$ python3 -q
>>> import numpy as np
>>> np.set_printoptions(precision=4, suppress=True, linewidth=140, legacy="1.25")
>>> J = np.loadtxt("m.csv", delimiter=",")
>>> J
array([[-22.,   2.,   2.],
       [  2.,  16.,  -1.],
       [  1.,   1., -23.]])
>>> f = np.array([9, 9, -9])
>>> Y = J + np.outer(f, np.eye(3)[2])
>>> np.linalg.matrix_rank(Y - J)
1
>>> print(np.linalg.matrix_rank(np.linalg.inv(Y) - np.linalg.inv(J), tol=1e-8))
1
>>> M = np.array([[2, 2, 0], [2, 2, 2], [1, 2, 2]])
>>> M[-1] = M[0] + 4 * M[1]
>>> M
array([[ 2,  2,  0],
       [ 2,  2,  2],
       [10, 10,  8]])
>>> U, sig, VT = np.linalg.svd(M)
>>> sig.round(4) + 0
array([16.7916,  1.4293,  0.    ])
>>> print(np.argmax(sig[:-1] / (sig[1:] + 1e-6)) + 1)
2
>>> Y = U[:, :2] @ np.diag(sig[:2]) @ VT[:2]
>>> round(float(np.linalg.norm(M - Y) / np.linalg.norm(M)), 4)
0.0
>>> np.round(np.linalg.norm(M - Y, 2), 4), round(float(sig[2]), 4)
(0.0, 0.0)
>>> np.linalg.matrix_rank(Y)
2
>>> round(np.abs(M - Y).max(), 4)
0.0
>>> K = np.array([[-4, -3, -4, -3, -4, -3],
...     [4, 4, 4, 4, 4, 4],
...     [9, 3, 9, 3, 9, 3],
...     [-4, -3, -4, -3, -4, -3],
...     [4, 4, 4, 4, 4, 4],
...     [9, 3, 9, 3, 9, 3]])
>>> K
array([[-4, -3, -4, -3, -4, -3],
       [ 4,  4,  4,  4,  4,  4],
       [ 9,  3,  9,  3,  9,  3],
       [-4, -3, -4, -3, -4, -3],
       [ 4,  4,  4,  4,  4,  4],
       [ 9,  3,  9,  3,  9,  3]])
>>> U, sig, VT = np.linalg.svd(K)
>>> print(sig.round(4) + 0)
[29.1082  5.8918  0.      0.      0.      0.    ]
>>> Y = U[:, :2] @ np.diag(sig[:2]) @ VT[:2]
>>> np.round(np.linalg.norm(K - Y) / np.linalg.norm(K), 4)
0.0
>>> Y
array([[-4., -3., -4., -3., -4., -3.],
       [ 4.,  4.,  4.,  4.,  4.,  4.],
       [ 9.,  3.,  9.,  3.,  9.,  3.],
       [-4., -3., -4., -3., -4., -3.],
       [ 4.,  4.,  4.,  4.,  4.,  4.],
       [ 9.,  3.,  9.,  3.,  9.,  3.]])
>>> round(np.abs(K - Y).max(), 4)
0.0
>>> np.linalg.matrix_rank(K, rtol=0.05)
2
>>> print(np.round(np.linalg.norm(K, 2) / np.linalg.norm(K), 4))
0.9801
>>> np.argsort(-np.linalg.norm(K, axis=0).round(6), kind="stable")[:3]
array([0, 2, 4])
>>> np.unique(K.round(6), axis=0).shape
(3, 6)
>>> K @ np.linalg.pinv(K) @ K
array([[-4., -3., -4., -3., -4., -3.],
       [ 4.,  4.,  4.,  4.,  4.,  4.],
       [ 9.,  3.,  9.,  3.,  9.,  3.],
       [-4., -3., -4., -3., -4., -3.],
       [ 4.,  4.,  4.,  4.,  4.,  4.],
       [ 9.,  3.,  9.,  3.,  9.,  3.]])
>>> F = np.load("a.npy")
>>> print(F)
[[ 1.  0.  0.]
 [ 1. -2.  2.]
 [ 1. -4.  4.]]
>>> rng = np.random.default_rng(35123)
>>> idx = rng.permutation(3)
>>> print(idx)
[1 0 2]
>>> Y = M[idx][:, idx]
>>> np.round(np.sort(np.abs(np.linalg.eigvals(Y))), 4) + 0
array([ 0.   ,  1.101, 10.899])
>>> Y
array([[ 2,  2,  2],
       [ 2,  2,  0],
       [10, 10,  8]])
